$ ipython --no-banner

In [1]: import numpy as np

In [2]: np.set_printoptions(suppress=True, linewidth=100)

In [3]: r0 = np.array([-1, 5, 2, 4, -1, -2, 0, 1, -1, 4, -1])

In [4]: rng = np.random.default_rng(91197)

In [5]: M = np.outer(rng.normal(size=38), r0) + 0.02 * rng.normal(size=(38, 11))

In [6]: print(M.round(3) + 0)
[[ 0.244 -1.051 -0.459 -0.84   0.221  0.416  0.016 -0.195  0.224 -0.839  0.212]
 [ 0.214 -1.019 -0.372 -0.771  0.172  0.409  0.012 -0.195  0.174 -0.769  0.212]
 [-1.18   5.851  2.358  4.71  -1.217 -2.372  0.026  1.215 -1.181  4.714 -1.182]
 [ 0.126 -0.896 -0.355 -0.722  0.157  0.385 -0.007 -0.163  0.177 -0.722  0.185]
 [-0.351  1.753  0.721  1.372 -0.35  -0.721 -0.002  0.336 -0.378  1.396 -0.372]
 [ 0.17  -0.782 -0.29  -0.634  0.161  0.285 -0.001 -0.154  0.159 -0.578  0.144]
 [ 0.404 -2.023 -0.781 -1.597  0.383  0.769  0.025 -0.433  0.405 -1.598  0.396]
 [-0.206  0.783  0.267  0.588 -0.168 -0.289  0.016  0.161 -0.144  0.636 -0.171]
 [ 0.818 -4.23  -1.681 -3.326  0.838  1.653  0.015 -0.848  0.822 -3.326  0.81 ]
 [-0.17   0.711  0.266  0.549 -0.126 -0.293 -0.023  0.134 -0.158  0.561 -0.165]
 [ 1.063 -5.315 -2.113 -4.261  1.048  2.068 -0.022 -1.084  1.072 -4.252  1.049]
 [ 0.233 -1.357 -0.523 -1.121  0.278  0.54   0.033 -0.306  0.287 -1.161  0.283]
 [-2.769 13.735  5.493 11.016 -2.765 -5.489  0.013  2.749 -2.76  11.003 -2.735]
 [-0.716  3.485  1.397  2.803 -0.738 -1.401  0.003  0.717 -0.69   2.803 -0.666]
 [-0.842  4.305  1.735  3.457 -0.862 -1.737 -0.002  0.879 -0.861  3.462 -0.872]
 [ 0.603 -3.018 -1.238 -2.395  0.6    1.205 -0.001 -0.61   0.597 -2.424  0.597]
 [ 0.208 -1.036 -0.39  -0.805  0.219  0.375 -0.025 -0.227  0.188 -0.827  0.18 ]
 [-0.099  0.539  0.199  0.409 -0.108 -0.217 -0.013  0.127 -0.097  0.436 -0.112]
 [ 1.15  -5.581 -2.254 -4.505  1.119  2.244  0.001 -1.116  1.087 -4.452  1.102]
 [-0.699  3.653  1.403  2.967 -0.713 -1.459 -0.016  0.746 -0.73   2.937 -0.753]
 [ 0.337 -1.862 -0.776 -1.522  0.351  0.757 -0.01  -0.399  0.38  -1.513  0.372]
 [ 0.002 -0.017 -0.005 -0.011 -0.006  0.034  0.    -0.012  0.051 -0.05   0.037]
 [ 0.714 -3.48  -1.39  -2.781  0.705  1.392 -0.017 -0.683  0.704 -2.746  0.687]
 [ 1.26  -6.263 -2.495 -5.048  1.264  2.512  0.013 -1.274  1.221 -5.029  1.269]
 [-2.037 10.149  4.048  8.086 -2.023 -4.037 -0.013  2.038 -2.019  8.068 -2.019]
 [ 0.114 -0.632 -0.263 -0.48   0.152  0.255  0.012 -0.118  0.116 -0.49   0.106]
 [ 0.103 -0.571 -0.263 -0.411  0.126  0.202  0.021 -0.118  0.131 -0.426  0.091]
 [ 0.437 -2.277 -0.928 -1.834  0.436  0.968  0.05  -0.456  0.474 -1.854  0.431]
 [-2.073 10.451  4.18   8.321 -2.082 -4.171  0.03   2.089 -2.118  8.402 -2.113]
 [-0.127  0.661  0.313  0.555 -0.112 -0.283 -0.001  0.138 -0.113  0.543 -0.174]
 [ 1.184 -5.993 -2.415 -4.826  1.2    2.411  0.    -1.178  1.211 -4.771  1.173]
 [-0.238  1.179  0.497  1.002 -0.272 -0.485  0.005  0.227 -0.243  0.922 -0.27 ]
 [-0.718  3.529  1.425  2.844 -0.72  -1.395  0.002  0.705 -0.697  2.837 -0.693]
 [ 0.645 -3.1   -1.22  -2.498  0.624  1.261 -0.035 -0.658  0.588 -2.488  0.628]
 [-1.842  9.271  3.695  7.394 -1.873 -3.71  -0.041  1.792 -1.859  7.357 -1.86 ]
 [ 1.542 -7.568 -3.018 -6.055  1.533  3.005  0.023 -1.495  1.506 -6.058  1.545]
 [-0.172  0.896  0.366  0.705 -0.149 -0.365  0.015  0.193 -0.18   0.718 -0.211]
 [ 0.653 -3.361 -1.345 -2.69   0.695  1.285 -0.029 -0.696  0.654 -2.664  0.673]]

In [7]: Ac = M - M.mean(axis=0)

In [8]: evecs = np.linalg.svd(Ac)[2][:1]

In [9]: M2 = Ac - Ac @ evecs.T @ evecs

In [10]: np.round(M2.std(axis=0), 3)
Out[10]: array([0.022, 0.018, 0.021, 0.019, 0.018, 0.02 , 0.02 , 0.019, 0.017, 0.019, 0.018])

In [11]: np.round((Ac @ evecs.T).std(axis=0), 3)
Out[11]: array([7.932])

In [12]: mat = np.loadtxt("dump.csv", delimiter=",")

In [13]: mat
Out[13]: 
array([[-2.95,  2.  ,  3.  ,  1.  , -1.  ,  0.  , -3.  , -3.  ,  1.  ],
       [ 2.  ,  2.05, -3.  , -3.  , -2.  ,  1.  ,  3.  , -3.  , -3.  ],
       [-2.  , -2.  ,  0.05, -1.  ,  0.  , -2.  ,  0.  , -1.  ,  0.  ],
       [ 3.  , -1.  ,  1.  , -1.95,  3.  , -2.  ,  2.  , -2.  ,  3.  ],
       [ 0.  , -2.  , -3.  , -3.  , -1.95,  3.  ,  2.  , -3.  ,  0.  ],
       [ 3.  , -1.  , -1.  , -2.  , -2.  , -0.95, -3.  , -1.  ,  2.  ],
       [ 1.  ,  1.  ,  2.  ,  3.  ,  3.  ,  1.  ,  0.05,  1.  ,  3.  ],
       [-3.  , -1.  ,  0.  ,  1.  ,  1.  ,  3.  ,  1.  , -1.95, -3.  ],
       [-3.  ,  2.  ,  3.  ,  1.  , -1.  ,  0.  , -3.  , -3.  ,  1.05]])

In [14]: q, R = np.linalg.qr(mat)

In [15]: print(np.allclose(R.T @ R, mat.T @ mat))
True

In [16]: round(abs(R[0, 0]), 3), round(np.linalg.norm(mat[:, 0]), 3)
Out[16]: (np.float64(7.328), np.float64(7.328))

In [17]: np.round(q.T @ q, 3) + 0
Out[17]: 
array([[1., 0., 0., 0., 0., 0., 0., 0., 0.],
       [0., 1., 0., 0., 0., 0., 0., 0., 0.],
       [0., 0., 1., 0., 0., 0., 0., 0., 0.],
       [0., 0., 0., 1., 0., 0., 0., 0., 0.],
       [0., 0., 0., 0., 1., 0., 0., 0., 0.],
       [0., 0., 0., 0., 0., 1., 0., 0., 0.],
       [0., 0., 0., 0., 0., 0., 1., 0., 0.],
       [0., 0., 0., 0., 0., 0., 0., 1., 0.],
       [0., 0., 0., 0., 0., 0., 0., 0., 1.]])

In [18]: np.round(np.abs(np.diag(R)), 3)
Out[18]: array([7.328, 4.856, 5.248, 4.031, 3.511, 3.821, 0.959, 1.075, 0.148])

In [19]: x0 = np.array([0, 2, 2, 2, 1, 0, 0, 1, 1])

In [20]: h = np.maximum(mat @ x0, 0)

In [21]: np.round(np.tanh(mat @ x0), 3)
Out[21]: array([ 1.   , -1.   , -1.   ,  0.1  , -1.   , -1.   ,  1.   , -0.999,  1.   ])

In [22]: mat * (h > 1e-9)[:, None]
Out[22]: 
array([[-2.95,  2.  ,  3.  ,  1.  , -1.  ,  0.  , -3.  , -3.  ,  1.  ],
       [ 0.  ,  0.  , -0.  , -0.  , -0.  ,  0.  ,  0.  , -0.  , -0.  ],
       [-0.  , -0.  ,  0.  , -0.  ,  0.  , -0.  ,  0.  , -0.  ,  0.  ],
       [ 3.  , -1.  ,  1.  , -1.95,  3.  , -2.  ,  2.  , -2.  ,  3.  ],
       [ 0.  , -0.  , -0.  , -0.  , -0.  ,  0.  ,  0.  , -0.  ,  0.  ],
       [ 0.  , -0.  , -0.  , -0.  , -0.  , -0.  , -0.  , -0.  ,  0.  ],
       [ 1.  ,  1.  ,  2.  ,  3.  ,  3.  ,  1.  ,  0.05,  1.  ,  3.  ],
       [-0.  , -0.  ,  0.  ,  0.  ,  0.  ,  0.  ,  0.  , -0.  , -0.  ],
       [-3.  ,  2.  ,  3.  ,  1.  , -1.  ,  0.  , -3.  , -3.  ,  1.05]])

In [23]: np.flatnonzero(h > 1e-9)
Out[23]: array([0, 3, 6, 8])

In [24]: h.round(3)
Out[24]: array([ 9.  ,  0.  ,  0.  ,  0.1 ,  0.  ,  0.  , 19.  ,  0.  ,  9.05])

In [25]: print(np.round(np.maximum(mat @ x0, 0) - np.maximum(-mat @ x0, 0), 3))
[  9.   -15.9   -6.9    0.1  -20.95  -9.    19.    -3.95   9.05]
